$ python3 -q
>>> import numpy as np
>>> from numpy import linalg as LA
>>> np.set_printoptions(suppress=True, linewidth=120)
>>> tidy = lambda a: np.round(a, 2) + 0
>>> J = np.load("layer5.npy")
>>> print(J)
[[-3. -1.  0.]
 [-1. -2.  0.]
 [ 0.  0. -3.]]
>>> # symmetric, so the eigenvalues are real
>>> vec = np.array([-1, 2, 2])
>>> y = J @ vec
>>> c, lr = np.zeros(3), 1 / LA.norm(J, 2) ** 2
>>> for i in range(20):
...     c -= lr * J.T @ (J @ c - y)
...     if i % 5 == 0: print(i, round(LA.norm(J @ c - y), 2))
... 
0 3.23
5 1.19
10 0.54
15 0.25
>>> print(tidy(c))
[-0.95  1.92  2.  ]
>>> ev, evecs = LA.eigh(J)
>>> print(tidy(ev))
[-3.62 -3.   -1.38]
>>> print(np.abs(evecs[:, -1]).round(6).argmax())
1
>>> print((ev > 1e-8).sum(), (ev < -1e-8).sum())
0 3
>>> print(np.unique(ev.round(6) + 0, return_counts=True)[1])
[1 1 1]
>>> print(ev.sum(), np.trace(J))
-8.0 -8.0
>>> print(tidy(LA.eigvalsh(J + -1 * np.eye(3))))
[-4.62 -4.   -2.38]
>>> print(tidy(LA.eigvalsh(J).min()))
-3.62
>>> print([round(float(LA.det(J[:i, :i])), 2) + 0 for i in range(1, 4)])
[-3.0, 5.0, -15.0]
>>> print(np.all(LA.eigvalsh(J) > 0))
False
>>> ev, evecs = LA.eigh(J)
>>> vec = np.array([4, -2, 2])
>>> print(evecs * np.maximum(ev, 0) @ evecs.T)
[[0. 0. 0.]
 [0. 0. 0.]
 [0. 0. 0.]]
>>> print(vec @ J @ vec)
-52.0
>>> print((np.sign(evecs[:, -1].round(6)) == np.sign(evecs[0, -1].round(6))).astype(int))
[1 0 0]
>>> data = np.loadtxt("dump.csv", delimiter=",")
>>> print(tidy(data))
[[-0.77  0.41]
 [-0.4   0.09]
 [-0.28  0.05]
 [-0.4  -0.91]]
>>> B = np.c_[data[:, :1] @ np.array([[3]]), np.array([-7, -4, 7, 2])]
>>> print(tidy(B))
[[-2.31 -7.  ]
 [-1.21 -4.  ]
 [-0.85  7.  ]
 [-1.21  2.  ]]
>>> print(LA.matrix_rank(B))
2
>>> print(tidy(LA.norm(LA.qr(data)[0].T @ B, axis=0) ** 2 / ((B ** 2).sum(axis=0) + 1e-12)))
[1.   0.34]
>>> print(tidy(LA.norm(B - data @ LA.lstsq(data, B)[0], axis=0)))
[0.   8.83]
>>> u = np.array([-4, 0, 1])
>>> print(tidy(np.array([np.convolve(row, u, "same") for row in B])))
[[  9.23  28.    -2.31]
 [  4.86  16.    -1.21]
 [  3.4  -28.    -0.85]
 [  4.86  -8.    -1.21]]
>>> W0 = np.loadtxt("w.csv", delimiter=",")
>>> print(W0)
[[ 0. -1.  0. -1.]
 [-1.  0.  0. -1.]
 [ 0.  0.  0.  0.]
 [-1. -1.  0.  0.]]
>>> ev, evecs = LA.eigh(W0)
>>> print(ev.sum(), np.trace(W0))
0.0 0.0
>>> print((ev > 1e-8).sum(), (ev < -1e-8).sum())
2 1
>>> print(np.unique(ev.round(6) + 0, return_counts=True)[1])
[1 1 2]
>>> print(tidy(evecs.T @ evecs))
[[1. 0. 0. 0.]
 [0. 1. 0. 0.]
 [0. 0. 1. 0.]
 [0. 0. 0. 1.]]
>>> print(tidy(evecs.T @ W0 @ evecs))
[[-2.  0.  0.  0.]
 [ 0.  0.  0.  0.]
 [ 0.  0.  1.  0.]
 [ 0.  0.  0.  1.]]
>>> print(tidy(evecs @ np.diag(ev) @ evecs.T))
[[ 0. -1.  0. -1.]
 [-1.  0.  0. -1.]
 [ 0.  0.  0.  0.]
 [-1. -1.  0.  0.]]
>>> print(tidy(LA.svd(W0, compute_uv=False)))
[2. 1. 1. 0.]
>>> print([round(float(LA.det(W0[:i, :i])), 2) + 0 for i in range(1, 5)])
[0.0, -1.0, 0.0, 0.0]
>>> print(np.all(LA.eigvalsh(W0) > 0))
False
>>> u = np.array([-2, 9])
>>> print(np.array([np.convolve(row, u, "same") for row in W0]))
[[ 0.  2. -9.  2.]
 [ 2. -9.  0.  2.]
 [ 0.  0.  0.  0.]
 [ 2. -7. -9.  0.]]
>>> print(np.polyval(u, W0[3]))
[11. 11.  9.  9.]
>>> print(np.correlate(W0[3], W0[2], "full"))
[0. 0. 0. 0. 0. 0. 0.]
>>> print(np.convolve(W0[3], u))
[ 2. -7. -9.  0.  0.]
>>> E = np.load("mat.npy")
>>> print(E)
[[3. 1. 0. 0.]
 [0. 3. 1. 0.]
 [0. 0. 3. 1.]
 [0. 0. 0. 3.]]
>>> C2 = E.T @ E
>>> print(np.trace(C2), (E ** 2).sum())
39.0 39.0
>>> print(LA.matrix_rank(C2))
4
>>> print(C2)
[[ 9.  3.  0.  0.]
 [ 3. 10.  3.  0.]
 [ 0.  3. 10.  3.]
 [ 0.  0.  3. 10.]]
>>> u = np.array([-2, 1])
>>> print(np.cross(E[3, :3], E[1, :3]))
[0. 0. 0.]
>>> print(np.polyval(u, E[3]))
[ 1.  1.  1. -5.]
>>> print(np.correlate(E[3], E[1], "full"))
[0. 0. 0. 0. 3. 9. 0.]
>>> rng = np.random.default_rng(3294)
>>> idx = rng.permutation(4)
>>> B = E[:, idx] * rng.choice([-1, 1], 4)
>>> print(B)
[[ 0.  1. -0. -3.]
 [ 0.  3. -1. -0.]
 [ 1.  0. -3. -0.]
 [ 3.  0. -0. -0.]]
>>> U, _, Vh = LA.svd(E.T @ B)
>>> print(tidy(U @ Vh))
[[ 0.  0.  0. -1.]
 [ 0.  1.  0.  0.]
 [ 0.  0. -1.  0.]
 [ 1.  0.  0.  0.]]
>>> print(idx)
[3 1 2 0]
>>> A = np.load("run16.npy")
>>> print(A)
[[12  0  0]
 [ 2  2  2]
 [ 8  6  6]
 [ 0  2  2]]
>>> print(tidy(LA.matrix_power(E - np.diag(np.diag(E)), 4)))
[[0. 0. 0. 0.]
 [0. 0. 0. 0.]
 [0. 0. 0. 0.]
 [0. 0. 0. 0.]]
>>> print(LA.matrix_rank(E - E[0, 0] * np.eye(4)))
3
>>> print(tidy(np.sort(LA.eigvals(E))))
[3. 3. 3. 3.]
>>> print([int(LA.matrix_rank(LA.matrix_power(E, p))) for p in range(1, 5)])
[4, 4, 4, 4]
>>> mat = np.array([[0, 3, 0],
...     [0, 3, 0],
...     [0, 3, 0],
...     [0, 3, 0],
...     [0, 3, 0],
...     [0, 3, 0],
...     [0, 3, 0],
...     [0, 3, 0],
...     [0, 3, 0],
...     [0, 3, 0],
...     [0, 3, 0],
...     [0, 3, 0]])
>>> print(tidy(LA.svd(mat, compute_uv=False)))
[10.39  0.    0.  ]
>>> print(mat[:, 2] @ mat[:, 0])
0
>>> print(mat @ mat.T)
[[9 9 9 9 9 9 9 9 9 9 9 9]
 [9 9 9 9 9 9 9 9 9 9 9 9]
 [9 9 9 9 9 9 9 9 9 9 9 9]
 [9 9 9 9 9 9 9 9 9 9 9 9]
 [9 9 9 9 9 9 9 9 9 9 9 9]
 [9 9 9 9 9 9 9 9 9 9 9 9]
 [9 9 9 9 9 9 9 9 9 9 9 9]
 [9 9 9 9 9 9 9 9 9 9 9 9]
 [9 9 9 9 9 9 9 9 9 9 9 9]
 [9 9 9 9 9 9 9 9 9 9 9 9]
 [9 9 9 9 9 9 9 9 9 9 9 9]
 [9 9 9 9 9 9 9 9 9 9 9 9]]
>>> u, g = mat[0], mat[4]
>>> print(u @ u)
9
>>> pr = (u @ g) / (u @ u) * u
>>> print(g - pr)
[0. 0. 0.]
>>> print(LA.matrix_rank(np.outer(u, g)))
1
>>> print(np.outer(u, g))
[[0 0 0]
 [0 9 0]
 [0 0 0]]
>>> U, sig, Vh = LA.svd(mat)
>>> evecs = Vh[:(sig > 1e-8).sum()]
>>> vec = mat[11] + 5 * mat[8] + rng.integers(2) * np.eye(3)[1]
>>> print(vec)
[ 0. 18.  0.]
>>> print(LA.matrix_rank(np.vstack([mat, vec])))
1
>>> print(np.allclose(evecs.T @ evecs @ vec, vec))
True
>>> print(np.unravel_index(np.abs(mat).argmax(), mat.shape))
(np.int64(0), np.int64(1))
>>> print(np.count_nonzero(mat))
12
>>> print(mat.sum(axis=1))
[3 3 3 3 3 3 3 3 3 3 3 3]
>>> mat[:, 3]
Traceback (most recent call last):
  File "<python-input-95>", line 1, in <module>
    mat[:, 3]
    ~~~^^^^^^
IndexError: index 3 is out of bounds for axis 1 with size 3
>>> print(LA.matrix_rank(mat))
1
>>> np.zeros(12, 3)
Traceback (most recent call last):
  File "<python-input-97>", line 1, in <module>
    np.zeros(12, 3)
    ~~~~~~~~^^^^^^^
TypeError: Cannot interpret '3' as a data type
>>> print(mat.sum(axis=0))
[ 0 36  0]
>>> u = np.array([1, 4, 4])
>>> m1 = u[np.abs(np.subtract.outer(np.arange(3), np.arange(3)))]
>>> print(m1)
[[1 4 4]
 [4 1 4]
 [4 4 1]]
>>> # symmetric, so the eigenvalues are real
>>> U, sig, Vh = LA.svd(W0)
>>> evecs = Vh[:(sig > 1e-8).sum()]
>>> vec = W0[1] + 2 * W0[0] + rng.integers(2) * np.eye(4)[0]
>>> print(vec)
[-1. -2.  0. -3.]
>>> print(tidy(LA.norm(vec - evecs.T @ evecs @ vec)))
0.0
>>> print(np.allclose(evecs.T @ evecs @ vec, vec))
True
>>> ev, evecs = LA.eigh(m1)
>>> print(tidy(np.abs(evecs[:, -1])))
[0.58 0.58 0.58]
>>> print(tidy(evecs.T @ evecs))
[[1. 0. 0.]
 [0. 1. 0.]
 [0. 0. 1.]]
>>> print(np.unique(ev.round(6) + 0, return_counts=True)[1])
[2 1]
>>> print(tidy(LA.eigvalsh(m1 + -2 * np.eye(3))))
[-5. -5.  7.]
>>> print(tidy(LA.svd(m1, compute_uv=False)))
[9. 3. 3.]
>>> arr = np.load("m.npy")
>>> print(arr)
[[-2.  3.  0.  0.]
 [ 3.  2.  3.  0.]
 [ 0.  3. -1.  3.]
 [ 0.  0.  3.  3.]]
>>> # symmetric
>>> def softmax(z):
...     e = np.exp(z - z.max(axis=-1, keepdims=True))
...     return e / e.sum(axis=-1, keepdims=True)
... 
>>> print(tidy(softmax(arr[3] + -3)))
[0.02 0.02 0.48 0.48]
>>> print(tidy(softmax(arr[3])))
[0.02 0.02 0.48 0.48]
>>> print(tidy(softmax(10 * arr[3])))
[0.  0.  0.5 0.5]
>>> att = arr @ arr.T / np.sqrt(4)
>>> print(tidy(softmax(att)))
[[0.88 0.   0.12 0.  ]
 [0.   1.   0.   0.  ]
 [0.01 0.   0.99 0.  ]
 [0.   0.01 0.   0.99]]
>>> print(tidy(softmax(att)[3] @ arr))
[0.03 0.03 2.99 2.97]
>>> print(tidy(softmax(att + np.triu(np.full(att.shape, -np.inf), 1))))
[[1.   0.   0.   0.  ]
 [0.   1.   0.   0.  ]
 [0.01 0.   0.99 0.  ]
 [0.   0.01 0.   0.99]]
>>> print(tidy(LA.eigvals(arr)))
[-4.75 -2.32  3.32  5.75]
>>> print(np.einsum("ii->", arr))
2.0
>>> print(tidy(LA.det(arr.T)))
210.0
>>> print(tidy(np.poly(arr)))
[  1.  -2. -34.  35. 210.]
>>> print(tidy(LA.det(arr[::-1])))
210.0
>>> print(np.kron(np.eye(2, dtype=int), arr))
[[-2.  3.  0.  0. -0.  0.  0.  0.]
 [ 3.  2.  3.  0.  0.  0.  0.  0.]
 [ 0.  3. -1.  3.  0.  0. -0.  0.]
 [ 0.  0.  3.  3.  0.  0.  0.  0.]
 [-0.  0.  0.  0. -2.  3.  0.  0.]
 [ 0.  0.  0.  0.  3.  2.  3.  0.]
 [ 0.  0. -0.  0.  0.  3. -1.  3.]
 [ 0.  0.  0.  0.  0.  0.  3.  3.]]
>>> print(np.einsum("ij,ji->", arr, arr))
72.0
>>> idx = rng.permutation(4)
>>> print(idx)
[1 2 3 0]
>>> B = arr[idx][:, idx]
>>> print(tidy(LA.det(B)), tidy(LA.det(arr[idx])))
210.0 -210.0
>>> print(B)
[[ 2.  3.  0.  3.]
 [ 3. -1.  3.  0.]
 [ 0.  3.  3.  0.]
 [ 3.  0.  0. -2.]]
